>>> import numpy as np
>>> import numpy.linalg as la
>>> np.set_printoptions(precision=3, suppress=True, linewidth=100)
>>> data = np.load("layer15.npy")
>>> print(data)
[[-9.  -0.3 -1.6]
 [ 7.   0.6  0.4]
 [-5.   1.4  0. ]]
>>> Q = data.astype(float).copy()
>>> for j in range(3):
...     Q[:, j] -= Q[:, :j] @ (Q[:, :j].T @ Q[:, j])
...     Q[:, j] /= la.norm(Q[:, j])
... 
>>> print(np.round(Q.T @ data, 3) + 0)
[[12.45  -0.008  1.382]
 [ 0.     1.552  0.471]
 [ 0.     0.     0.768]]
>>> print(Q)
[[-0.723 -0.197 -0.662]
 [ 0.562  0.389 -0.73 ]
 [-0.402  0.9    0.171]]
>>> print(np.round(Q.T @ Q, 3) + 0)
[[1. 0. 0.]
 [0. 1. 0.]
 [0. 0. 1.]]
>>> X = np.load("run3.npy")
>>> print(X)
[[1 0 0]
 [1 1 0]
 [0 1 1]]
>>> def softmax(z):
...     e = np.exp(z - z.max(axis=-1, keepdims=True))
...     return e / e.sum(axis=-1, keepdims=True)
... 
>>> print(softmax(X).sum(axis=1))
[1. 1. 1.]
>>> print(softmax(X[2] + 4))
[0.155 0.422 0.422]
>>> print(softmax(X[2]))
[0.155 0.422 0.422]
>>> S = X @ X.T / np.sqrt(3)
>>> print(softmax(S).round(6).argmax(axis=1))
[0 1 2]
>>> W1 = np.array([[-3, -3], [-2, -2], [-2, -2]])
>>> b = np.array([7, 1])
>>> act = np.maximum(X @ W1 + b, 0)
>>> print(la.matrix_rank(act))
1
>>> print((act > 0).mean(axis=0))
[1. 0.]
>>> cent = np.array([[1, -1, -1], [-2, -2, -2]])
>>> print(act @ cent)
[[ 4 -4 -4]
 [ 2 -2 -2]
 [ 3 -3 -3]]
